>>> import numpy as np
>>> from numpy import linalg as LA
>>> np.set_printoptions(precision=2, suppress=True, linewidth=120, sign=" ")
>>> def rnd(a):
...     return np.round(a, 2) + 0
... 
>>> mat = np.load("block15.npy")
>>> print(mat)
[[ 2  2  0  0 -2  3 -3  0  3 -3  1]
 [ 2  2  2  0  0 -2  3 -3  0  3 -3]
 [ 0  2  2  2  0  0 -2  3 -3  0  3]
 [ 0  0  2  2  2  0  0 -2  3 -3  0]
 [-2  0  0  2  2  2  0  0 -2  3 -3]
 [ 3 -2  0  0  2  2  2  0  0 -2  3]
 [-3  3 -2  0  0  2  2  2  0  0 -2]
 [ 0 -3  3 -2  0  0  2  2  2  0  0]
 [ 3  0 -3  3 -2  0  0  2  2  2  0]
 [-3  3  0 -3  3 -2  0  0  2  2  2]
 [ 1 -3  3  0 -3  3 -2  0  0  2  2]]
>>> A2 = np.array([[3, 1],
...     [3, 3],
...     [1, 2],
...     [3, 1],
...     [1, 3],
...     [1, 1],
...     [2, 1],
...     [1, 3],
...     [1, 3],
...     [2, 3],
...     [3, 1]])
>>> print(np.einsum("ij,ij->i", mat, mat))
[ 49  52  43  34  38  38  38  34  43  52  49]
>>> print(A2.T @ mat.T)
[[ 7 12 19  5 -1 16  0 -4 21  4  3]
 [ 3 10 13  6  8  4 10  9 12 24 -2]]
>>> print(LA.matrix_rank(mat @ A2))
2
>>> print(LA.matrix_rank(np.vstack([mat, A2.T])))
11
>>> rng = np.random.default_rng(61)
>>> z = rng.permutation(11)
>>> print(z)
[  3   9   2   4   7   6  10   8   0   1   5]
>>> A2 = mat[z][:, z]
>>> print(np.trace(A2))
22
>>> print(np.diag(A2))
[ 2  2  2  2  2  2  2  2  2  2  2]
>>> E = np.loadtxt("x.csv", delimiter=",")
>>> print(E)
[[ 0.  2.  2.  1.  3.  0.  3.  4.  3.  2.  1.  2.]
 [-2.  0.  0. -1.  1. -2.  1.  2.  1.  0. -1.  0.]
 [ 0.  2.  2.  1.  3.  0.  3.  4.  3.  2.  1.  2.]
 [ 1.  3.  3.  2.  4.  1.  4.  5.  4.  3.  2.  3.]
 [ 3.  5.  5.  4.  6.  3.  6.  7.  6.  5.  4.  5.]
 [-1.  1.  1.  0.  2. -1.  2.  3.  2.  1.  0.  1.]
 [ 0.  2.  2.  1.  3.  0.  3.  4.  3.  2.  1.  2.]
 [ 1.  3.  3.  2.  4.  1.  4.  5.  4.  3.  2.  3.]
 [ 3.  5.  5.  4.  6.  3.  6.  7.  6.  5.  4.  5.]
 [ 0.  2.  2.  1.  3.  0.  3.  4.  3.  2.  1.  2.]
 [-2.  0.  0. -1.  1. -2.  1.  2.  1.  0. -1.  0.]
 [ 2.  4.  4.  3.  5.  2.  5.  6.  5.  4.  3.  4.]
 [ 1.  3.  3.  2.  4.  1.  4.  5.  4.  3.  2.  3.]
 [ 2.  4.  4.  3.  5.  2.  5.  6.  5.  4.  3.  4.]
 [-2.  0.  0. -1.  1. -2.  1.  2.  1.  0. -1.  0.]
 [-2.  0.  0. -1.  1. -2.  1.  2.  1.  0. -1.  0.]]
>>> r = LA.matrix_rank(E)
>>> print(r)
2
>>> ns = LA.svd(E)[2][r:].T
>>> print(np.allclose(E @ ns, 0))
True
>>> print([int(LA.matrix_rank(E[:, :j + 1])) for j in range(12)])
[1, 2, 2, 2, 2, 2, 2, 2, 2, 2, 2, 2]
>>> U, sv, vt = LA.svd(E)
>>> print(rnd(sv))
[ 40.27   9.49   0.     0.     0.     0.     0.     0.     0.     0.     0.     0.  ]
>>> A2 = U[:, :2] @ np.diag(sv[:2]) @ vt[:2]
>>> print(LA.matrix_rank(A2))
2
>>> print(LA.matrix_rank(E, rtol=0.05))
2
>>> print(rnd(np.abs(E - A2).max()))
0.0
>>> print(rnd(LA.norm(E - A2) / LA.norm(E)))
0.0
>>> W0 = np.load("w.npy")
>>> print(rnd(W0))
[[ 0.37 -0.07 -0.07 -0.01 -0.03  0.13  0.15  0.03 -0.03  0.06  0.33 -0.09 -0.09  0.23]
 [-0.07  0.69  0.04  0.03  0.06  0.1   0.27  0.13 -0.06  0.12 -0.09  0.07 -0.21 -0.17]
 [-0.07  0.04  0.23  0.09  0.05 -0.2  -0.15  0.02 -0.07 -0.08  0.03  0.12 -0.26  0.03]
 [-0.01  0.03  0.09  0.54 -0.15  0.09 -0.03  0.21 -0.18 -0.28 -0.14 -0.1  -0.05  0.14]
 [-0.03  0.06  0.05 -0.15  0.56  0.25 -0.22  0.08  0.13 -0.14  0.16  0.12 -0.06 -0.14]
 [ 0.13  0.1  -0.2   0.09  0.25  0.63 -0.05  0.05 -0.18  0.02  0.03 -0.18  0.15 -0.05]
 [ 0.15  0.27 -0.15 -0.03 -0.22 -0.05  0.5   0.14  0.21  0.06  0.04 -0.06  0.06  0.06]
 [ 0.03  0.13  0.02  0.21  0.08  0.05  0.14  0.27  0.18 -0.27  0.02  0.   -0.01  0.04]
 [-0.03 -0.06 -0.07 -0.18  0.13 -0.18  0.21  0.18  0.52 -0.2   0.07  0.09  0.17 -0.04]
 [ 0.06  0.12 -0.08 -0.28 -0.14  0.02  0.06 -0.27 -0.2   0.42  0.01 -0.03 -0.04 -0.06]
 [ 0.33 -0.09  0.03 -0.14  0.16  0.03  0.04  0.02  0.07  0.01  0.42  0.03 -0.19  0.19]
 [-0.09  0.07  0.12 -0.1   0.12 -0.18 -0.06  0.    0.09 -0.03  0.03  0.14 -0.13 -0.07]
 [-0.09 -0.21 -0.26 -0.05 -0.06  0.15  0.06 -0.01  0.17 -0.04 -0.19 -0.13  0.46 -0.09]
 [ 0.23 -0.17  0.03  0.14 -0.14 -0.05  0.06  0.04 -0.04 -0.06  0.19 -0.07 -0.09  0.25]]
>>> gram = W0.T @ W0
>>> print(rnd(LA.eigvalsh(gram)[::-1]))
[ 1.  1.  1.  1.  1.  1.  0.  0.  0.  0.  0.  0.  0.  0.]
>>> print(rnd(np.trace(gram)), rnd((W0 ** 2).sum()))
6.0 6.0
>>> print(np.allclose(gram, gram.T))
True
>>> U, sv, vt = LA.svd(W0)
>>> V = vt[:(sv > 1e-8).sum()]
>>> x = W0[9] + 2 * W0[0] + rng.integers(2) * np.eye(14)[5]
>>> print(rnd(x))
[ 0.79 -0.02 -0.22 -0.31 -0.2   0.27  0.36 -0.22 -0.26  0.53  0.67 -0.21 -0.22  0.4 ]
>>> print(LA.matrix_rank(np.vstack([W0, x])))
6
>>> r = LA.matrix_rank(W0)
>>> print(r)
6
>>> ns = LA.svd(W0)[2][r:].T
>>> print([int(LA.matrix_rank(W0[:i])) for i in range(1, len(W0) + 1)])
[1, 2, 3, 4, 5, 6, 6, 6, 6, 6, 6, 6, 6, 6]
>>> print(LA.matrix_rank(W0.T @ W0), LA.matrix_rank(W0 @ W0.T))
6 6
>>> print([int(LA.matrix_rank(np.delete(W0, i, axis=0))) for i in range(14)])
[6, 6, 6, 6, 6, 6, 6, 6, 6, 6, 6, 6, 6, 6]
>>> print(ns.shape)
(14, 8)
>>> J = np.load("dump.npy")
>>> print(J)
[[  5  -5  -2   1  -2  -2   9  -9   2   9   5]
 [  4  41   7   5   2  -7   9  -8   3  -7  -1]
 [ -7  -4 -48  -6  -2  -7  -1  -6  -8   1  -5]
 [  1   2   0 -63   6   2   0  -5  -8  -2  -3]
 [ -3  -3  -6  -3  49  -9   9   8   3   8  -9]
 [  7   8  -4  -4  -8  15  -4  -3  -6  -2  -3]
 [  1   4   3   2   5   4  45   6   5   4  -7]
 [  7   2  -6   6   1  -2   2 -45   8   9  -9]
 [ -6   2   4   6   0  -8  -7  -5  16   3  -8]
 [  8   4  -1  -7  -4  -1  -2   8   4 -65  -5]
 [ -7  -6  -9   4   4  -3   9  -4   5   9 -34]]
>>> z = rng.permutation(11)
>>> A2 = J[:, z] * rng.choice([-1, 1], 11)
>>> print(A2)
[[  1   9  -5  -5  -5   2   2  -2  -9   9   2]
 [  5   9  -4  41   1   7  -7  -3  -8  -7  -2]
 [ -6  -1   7  -4   5   7  48   8  -6   1   2]
 [-63   0  -1   2   3  -2   0   8  -5  -2  -6]
 [ -3   9   3  -3   9   9   6  -3   8   8 -49]
 [ -4  -4  -7   8   3 -15   4   6  -3  -2   8]
 [  2  45  -1   4   7  -4  -3  -5   6   4  -5]
 [  6   2  -7   2   9   2   6  -8 -45   9  -1]
 [  6  -7   6   2   8   8  -4 -16  -5   3   0]
 [ -7  -2  -8   4   5   1   1  -4   8 -65   4]
 [  4   9   7  -6  34   3   9  -5  -4   9  -4]]
>>> U, _, vt = LA.svd(J.T @ A2)
>>> print(rnd(LA.lstsq(J, A2)[0]))
[[ 0.  0. -1.  0.  0.  0.  0.  0.  0.  0.  0.]
 [ 0.  0.  0.  1.  0.  0.  0.  0.  0.  0.  0.]
 [ 0.  0.  0.  0.  0.  0. -1.  0.  0.  0.  0.]
 [ 1.  0.  0.  0.  0.  0.  0.  0.  0.  0.  0.]
 [ 0.  0.  0.  0.  0.  0.  0.  0.  0.  0. -1.]
 [ 0.  0.  0.  0.  0. -1.  0.  0.  0.  0.  0.]
 [ 0.  1.  0.  0.  0.  0.  0.  0.  0.  0.  0.]
 [ 0.  0.  0.  0.  0.  0.  0.  0.  1.  0.  0.]
 [ 0.  0.  0.  0.  0.  0.  0. -1.  0.  0.  0.]
 [ 0.  0.  0.  0.  0.  0.  0.  0.  0.  1.  0.]
 [ 0.  0.  0.  0. -1.  0.  0.  0.  0.  0.  0.]]
>>> print(rnd(U @ vt))
[[ 0.  0. -1.  0.  0.  0.  0.  0.  0.  0.  0.]
 [ 0.  0.  0.  1.  0.  0.  0.  0.  0.  0.  0.]
 [ 0.  0.  0.  0.  0.  0. -1.  0.  0.  0.  0.]
 [ 1.  0.  0.  0.  0.  0.  0.  0.  0.  0.  0.]
 [ 0.  0.  0.  0.  0.  0.  0.  0.  0.  0. -1.]
 [ 0.  0.  0.  0.  0. -1.  0.  0.  0.  0.  0.]
 [ 0.  1.  0.  0.  0.  0.  0.  0.  0.  0.  0.]
 [ 0.  0.  0.  0.  0.  0.  0.  0.  1.  0.  0.]
 [ 0.  0.  0.  0.  0.  0.  0. -1.  0.  0.  0.]
 [ 0.  0.  0.  0.  0.  0.  0.  0.  0.  1.  0.]
 [ 0.  0.  0.  0. -1.  0.  0.  0.  0.  0.  0.]]
>>> print(z)
[  3   6   0   1  10   5   2   8   7   9   4]
>>> print(np.allclose(J, J.T))
False
>>> print(J @ J)
[[ -17 -202  106 -124  -72   43  392  493   75 -515 -152]
 [ -29 1585   62  -93  305 -419  817  -47   79  195  -14]
 [ 284    3 2375  560  -11  365  -89  750  240 -265  556]
 [ -36  -67   -5 3878 -107  -81   96  593  327  199  353]
 [ -24 -165   79   88 2452 -498  732  300  402  -80 -280]
 [ 236  421  233  227 -553  296 -160  -55 -175  -41  301]
 [ 153  428   14  -54  412  113 2002   -6  299  -62 -268]
 [-152   88  670 -637   -4   39  -51 2046 -196 -996  630]
 [-158   98    8 -367   24 -263 -523  167  115 -352  177]
 [-394  -96  160  994    2   -6   60 -984  -81 4283  506]
 [ 236   75  760 -410  133  143  -22  603   -3 -876 1021]]
>>> assert J == J.T
Traceback (most recent call last):
  File "<python-input-60>", line 1, in <module>
    assert J == J.T
           ^^^^^^^^
ValueError: The truth value of an array with more than one element is ambiguous. Use a.any() or a.all()
>>> print(LA.matrix_power(J, 2))
[[ -17 -202  106 -124  -72   43  392  493   75 -515 -152]
 [ -29 1585   62  -93  305 -419  817  -47   79  195  -14]
 [ 284    3 2375  560  -11  365  -89  750  240 -265  556]
 [ -36  -67   -5 3878 -107  -81   96  593  327  199  353]
 [ -24 -165   79   88 2452 -498  732  300  402  -80 -280]
 [ 236  421  233  227 -553  296 -160  -55 -175  -41  301]
 [ 153  428   14  -54  412  113 2002   -6  299  -62 -268]
 [-152   88  670 -637   -4   39  -51 2046 -196 -996  630]
 [-158   98    8 -367   24 -263 -523  167  115 -352  177]
 [-394  -96  160  994    2   -6   60 -984  -81 4283  506]
 [ 236   75  760 -410  133  143  -22  603   -3 -876 1021]]
>>> print((J - J.T) / 2)
[[ 0.  -4.5  2.5  0.   0.5 -4.5  4.  -8.   4.   0.5  6. ]
 [ 4.5  0.   5.5  1.5  2.5 -7.5  2.5 -5.   0.5 -5.5  2.5]
 [-2.5 -5.5  0.  -3.   2.  -1.5 -2.   0.  -6.   1.   2. ]
 [ 0.  -1.5  3.   0.   4.5  3.  -1.  -5.5 -7.   2.5 -3.5]
 [-0.5 -2.5 -2.  -4.5  0.  -0.5  2.   3.5  1.5  6.  -6.5]
 [ 4.5  7.5  1.5 -3.   0.5  0.  -4.  -0.5  1.  -0.5  0. ]
 [-4.  -2.5  2.   1.  -2.   4.   0.   2.   6.   3.  -8. ]
 [ 8.   5.   0.   5.5 -3.5  0.5 -2.   0.   6.5  0.5 -2.5]
 [-4.  -0.5  6.   7.  -1.5 -1.  -6.  -6.5  0.  -0.5 -6.5]
 [-0.5  5.5 -1.  -2.5 -6.   0.5 -3.  -0.5  0.5  0.  -7. ]
 [-6.  -2.5 -2.   3.5  6.5  0.   8.   2.5  6.5  7.   0. ]]
>>> print(rnd(np.sort(np.abs(LA.eigvals(J)))))
[  8.43   8.43  16.75  28.52  32.87  36.53  45.38  52.44  53.78  66.08  66.08]
>>> print(np.allclose(J @ J.T, J.T @ J))
False
